>>> import numpy as np
>>> from numpy import linalg as LA
>>> np.set_printoptions(precision=2, suppress=True, linewidth=200)
>>> data = np.loadtxt("layer11.csv", delimiter=",")
>>> print(data)
[[ 5. -2. -1.  3. -2.  1.  4.]
 [ 0.  3.  1.  3. -1.  1.  4.]
 [ 0.  0. -1.  4. -5.  1. -4.]
 [ 0.  0.  0. -3. -3. -5. -5.]
 [ 0.  0.  0.  0.  2. -2.  3.]
 [ 0.  0.  0.  0.  0. -4.  1.]
 [ 0.  0.  0.  0.  0.  0. -5.]]
>>> f = np.array([3, 5, 1, 5, 0, 4, 2])
>>> other = data + np.outer(f, np.eye(7)[4])
>>> print(LA.matrix_rank(LA.inv(other) - LA.inv(data), tol=1e-8))
1
>>> print(other)
[[ 5. -2. -1.  3.  1.  1.  4.]
 [ 0.  3.  1.  3.  4.  1.  4.]
 [ 0.  0. -1.  4. -4.  1. -4.]
 [ 0.  0.  0. -3.  2. -5. -5.]
 [ 0.  0.  0.  0.  2. -2.  3.]
 [ 0.  0.  0.  0.  4. -4.  1.]
 [ 0.  0.  0.  0.  2.  0. -5.]]
>>> print(round(LA.det(other) / LA.det(data), 2), np.round(1 + LA.solve(data, f)[4], 2))
0.5 0.5
>>> X = np.loadtxt("w.csv", delimiter=",")
>>> print(X)
[[ 3.  1. -2.  1.]
 [ 1.  3. -3.  2.]
 [ 1.  1. -2.  3.]
 [ 1.  1. -5.  6.]]
>>> x = np.array([0, 2, 2, 0])
>>> a = np.maximum(X @ x, 0)
>>> print(X.T @ a)
[0. 0. 0. 0.]
>>> print(np.maximum(X @ (3 * x), 0))
[0. 0. 0. 0.]
>>> rng = np.random.default_rng(546)
>>> A = np.array([[0, 0, 1, 0],
...     [1, -4, 5, 5],
...     [-2, 3, 1, 3],
...     [2, -2, 3, 4],
...     [-1, -2, 3, -5],
...     [-3, 2, -5, 5],
...     [-1, -1, 3, 0]]) * (rng.random((7, 4)) < 0.3)
>>> print(A)
[[ 0  0  0  0]
 [ 0  0  5  0]
 [ 0  0  0  3]
 [ 2 -2  0  0]
 [ 0  0  0  0]
 [-3  2 -5  0]
 [-1 -1  0  0]]
>>> x = np.array([0, 0, -1, 1])
>>> a = np.maximum(A @ x, 0)
>>> print(np.maximum(A @ x, 0) - np.maximum(-A @ x, 0))
[ 0 -5  3  0  0  5  0]
>>> print(np.tanh(A @ x))
[ 0. -1.  1.  0.  0.  1.  0.]
>>> print(np.maximum(A @ (3 * x), 0))
[ 0  0  9  0  0 15  0]
>>> x = np.array([4, 0, 4, 8])
>>> target = A @ x
>>> print(np.round(LA.lstsq(A, target)[0], 2) + 0)
[4. 0. 4. 8.]
>>> print(np.round(LA.pinv(A) @ A, 2) + 0)
[[1. 0. 0. 0.]
 [0. 1. 0. 0.]
 [0. 0. 1. 0.]
 [0. 0. 0. 1.]]
>>> target = target + 0.3 * rng.normal(size=7)
>>> print(target)
[  0.04  20.66  23.98   7.81   0.47 -32.01  -3.6 ]
>>> beta, *_ = LA.lstsq(A, target)
>>> print([round(float(LA.norm(LA.solve(A.T @ A + lam * np.eye(4), A.T @ target))), 2) for lam in (0, 1, 10, 100)])
[9.73, 8.9, 5.78, 1.99]
>>> print(np.round(A.T @ (target - A @ beta), 2) + 0)
[0. 0. 0. 0.]
>>> Q, _ = LA.qr(np.array([[0.2, -1.3, -0.8, 0.5, -1.4, 0.2, -0.2],
...     [-1.7, 0.2, -0.7, 0.4, 0.9, 0.8, 0.5],
...     [0.5, -0.5, 0.7, 0.6, 0.6, -1.9, -1.5],
...     [-1.8, -0.6, -1.2, -0.7, -0.5, 2.2, 1.2],
...     [2.2, -0.8, 1.5, -0.8, 0.0, -0.1, -0.4],
...     [0.8, -0.4, 0.0, 0.0, -0.3, 2.0, -0.8],
...     [-0.6, 1.2, -0.2, -0.2, -0.3, -2.3, -0.6]]))
>>> F = -1 * Q
>>> print(F)
[[ 0.06  0.63 -0.52 -0.28 -0.38 -0.34  0.07]
 [-0.49  0.08  0.32 -0.25  0.39 -0.66 -0.09]
 [ 0.14  0.2   0.55 -0.5  -0.34  0.24 -0.47]
 [-0.51  0.49  0.13  0.6  -0.14  0.22 -0.23]
 [ 0.63  0.17  0.36  0.47 -0.04 -0.47 -0.03]
 [ 0.23  0.12 -0.38  0.02  0.54  0.07 -0.7 ]
 [-0.17 -0.53 -0.2   0.15 -0.53 -0.34 -0.47]]
>>> print(LA.norm(F, axis=0))
[1. 1. 1. 1. 1. 1. 1.]
>>> print(LA.svd(F, compute_uv=False))
[1. 1. 1. 1. 1. 1. 1.]
>>> print(np.round(F @ F.T, 2) + 0)
[[1. 0. 0. 0. 0. 0. 0.]
 [0. 1. 0. 0. 0. 0. 0.]
 [0. 0. 1. 0. 0. 0. 0.]
 [0. 0. 0. 1. 0. 0. 0.]
 [0. 0. 0. 0. 1. 0. 0.]
 [0. 0. 0. 0. 0. 1. 0.]
 [0. 0. 0. 0. 0. 0. 1.]]
>>> print(np.round(F[:, 0] @ F[:, 1], 2))
0.0
>>> print(LA.pinv(F))
[[ 0.06 -0.49  0.14 -0.51  0.63  0.23 -0.17]
 [ 0.63  0.08  0.2   0.49  0.17  0.12 -0.53]
 [-0.52  0.32  0.55  0.13  0.36 -0.38 -0.2 ]
 [-0.28 -0.25 -0.5   0.6   0.47  0.02  0.15]
 [-0.38  0.39 -0.34 -0.14 -0.04  0.54 -0.53]
 [-0.34 -0.66  0.24  0.22 -0.47  0.07 -0.34]
 [ 0.07 -0.09 -0.47 -0.23 -0.03 -0.7  -0.47]]
>>> f, r1 = F[2], F[5]
>>> print(np.round(f @ r1, 2))
0.0
>>> pr = (f @ r1) / (f @ f) * f
>>> print(np.round((r1 - pr) @ f, 2))
0.0
>>> print(np.round(np.outer(f, r1), 2) + 0)
[[ 0.03  0.02 -0.05  0.    0.08  0.01 -0.1 ]
 [ 0.04  0.02 -0.08  0.    0.11  0.01 -0.14]
 [ 0.12  0.06 -0.21  0.01  0.29  0.04 -0.38]
 [-0.11 -0.06  0.19 -0.01 -0.27 -0.03  0.35]
 [-0.08 -0.04  0.13 -0.01 -0.18 -0.02  0.24]
 [ 0.05  0.03 -0.09  0.    0.13  0.02 -0.17]
 [-0.11 -0.05  0.18 -0.01 -0.25 -0.03  0.33]]
>>> print(pr.round(2) + 0)
[0. 0. 0. 0. 0. 0. 0.]
>>> mat = np.load("arr.npy")
>>> print(mat)
[[ 4  4  4  4  4  4  4]
 [ 4  8  8  8  8  8  8]
 [ 4  8 12 12 12 12 12]
 [ 4  8 12 16 16 16 16]
 [ 4  8 12 16 20 20 20]
 [ 4  8 12 16 20 24 24]
 [ 4  8 12 16 20 24 28]]
>>> x = np.ones(7)
>>> for _ in range(6):
...     x = mat @ x
...     x /= LA.norm(x)
...     print(round(x @ mat @ x, 2))
... 
91.41
91.52
91.52
91.52
91.52
91.52
>>> print(round(float(LA.eigvalsh(mat)[-1]), 2))
91.52
>>> print(x)
[0.11 0.21 0.3  0.38 0.45 0.49 0.51]
>>> left, s, vt = LA.svd(data)
>>> print(s)
[11.56  8.76  6.39  4.86  2.3   1.7   0.15]
>>> other = left[:, :6] @ np.diag(s[:6]) @ vt[:6]
>>> print(LA.matrix_rank(other))
6
>>> print(LA.matrix_rank(data, rtol=0.05))
6
>>> w, evecs = LA.eigh(mat)
>>> print(np.abs(evecs[:, -1]).round(6).argmax())
6
>>> print(np.round(evecs.T @ evecs, 2) + 0)
[[1. 0. 0. 0. 0. 0. 0.]
 [0. 1. 0. 0. 0. 0. 0.]
 [0. 0. 1. 0. 0. 0. 0.]
 [0. 0. 0. 1. 0. 0. 0.]
 [0. 0. 0. 0. 1. 0. 0.]
 [0. 0. 0. 0. 0. 1. 0.]
 [0. 0. 0. 0. 0. 0. 1.]]
>>> print(evecs @ np.diag(w) @ evecs.T)
[[ 4.  4.  4.  4.  4.  4.  4.]
 [ 4.  8.  8.  8.  8.  8.  8.]
 [ 4.  8. 12. 12. 12. 12. 12.]
 [ 4.  8. 12. 16. 16. 16. 16.]
 [ 4.  8. 12. 16. 20. 20. 20.]
 [ 4.  8. 12. 16. 20. 24. 24.]
 [ 4.  8. 12. 16. 20. 24. 28.]]
>>> print(np.round(evecs.T @ mat @ evecs, 2) + 0)
[[ 1.05  0.    0.    0.    0.    0.    0.  ]
 [ 0.    1.2   0.    0.    0.    0.    0.  ]
 [ 0.    0.    1.53  0.    0.    0.    0.  ]
 [ 0.    0.    0.    2.23  0.    0.    0.  ]
 [ 0.    0.    0.    0.    4.    0.    0.  ]
 [ 0.    0.    0.    0.    0.   10.47  0.  ]
 [ 0.    0.    0.    0.    0.    0.   91.52]]
>>> print(LA.svd(mat, compute_uv=False))
[91.52 10.47  4.    2.23  1.53  1.2   1.05]
>>> print(round(float(w.sum()), 2), np.trace(mat))
112.0 112
>>> print(LA.eigvalsh(mat + -3 * np.eye(7)))
[-1.95 -1.8  -1.47 -0.77  1.    7.47 88.52]
>>> print((w > 1e-8).sum(), (w < -1e-8).sum())
7 0
>>> print(np.abs(evecs[:, -1]))
[0.11 0.21 0.3  0.38 0.45 0.49 0.51]
>>> print(w)
[ 1.05  1.2   1.53  2.23  4.   10.47 91.52]
>>> f = np.array([1, 1, 0, 1, 2, 2, 1])
>>> other = mat + np.outer(f, np.eye(7)[1])
>>> print(other)
[[ 4.  5.  4.  4.  4.  4.  4.]
 [ 4.  9.  8.  8.  8.  8.  8.]
 [ 4.  8. 12. 12. 12. 12. 12.]
 [ 4.  9. 12. 16. 16. 16. 16.]
 [ 4. 10. 12. 16. 20. 20. 20.]
 [ 4. 10. 12. 16. 20. 24. 24.]
 [ 4.  9. 12. 16. 20. 24. 28.]]
>>> print(np.round(LA.det(other) / LA.det(mat), 2), np.round(1 + LA.solve(mat, f)[1], 2))
1.25 1.25
>>> print(LA.matrix_rank(other - mat))
1
>>> Q, r_ = LA.qr(mat)
>>> print(np.trace(Q @ Q.T))
7.0
>>> print(Q.round(2) + 0)
[[-0.38  0.93  0.    0.    0.    0.    0.  ]
 [-0.38 -0.15  0.91  0.    0.    0.    0.  ]
 [-0.38 -0.15 -0.18  0.89  0.    0.    0.  ]
 [-0.38 -0.15 -0.18 -0.22  0.87  0.    0.  ]
 [-0.38 -0.15 -0.18 -0.22 -0.29  0.82  0.  ]
 [-0.38 -0.15 -0.18 -0.22 -0.29 -0.41 -0.71]
 [-0.38 -0.15 -0.18 -0.22 -0.29 -0.41  0.71]]
>>> print(Q @ r_)
[[ 4.  4.  4.  4.  4.  4.  4.]
 [ 4.  8.  8.  8.  8.  8.  8.]
 [ 4.  8. 12. 12. 12. 12. 12.]
 [ 4.  8. 12. 16. 16. 16. 16.]
 [ 4.  8. 12. 16. 20. 20. 20.]
 [ 4.  8. 12. 16. 20. 24. 24.]
 [ 4.  8. 12. 16. 20. 24. 28.]]
>>> print(np.abs(np.diag(r_)))
[10.58  3.7   3.65  3.58  3.46  3.27  2.83]
>>> print(round(abs(r_[0, 0]), 2), round(float(LA.norm(mat[:, 0])), 2))
10.58 10.58
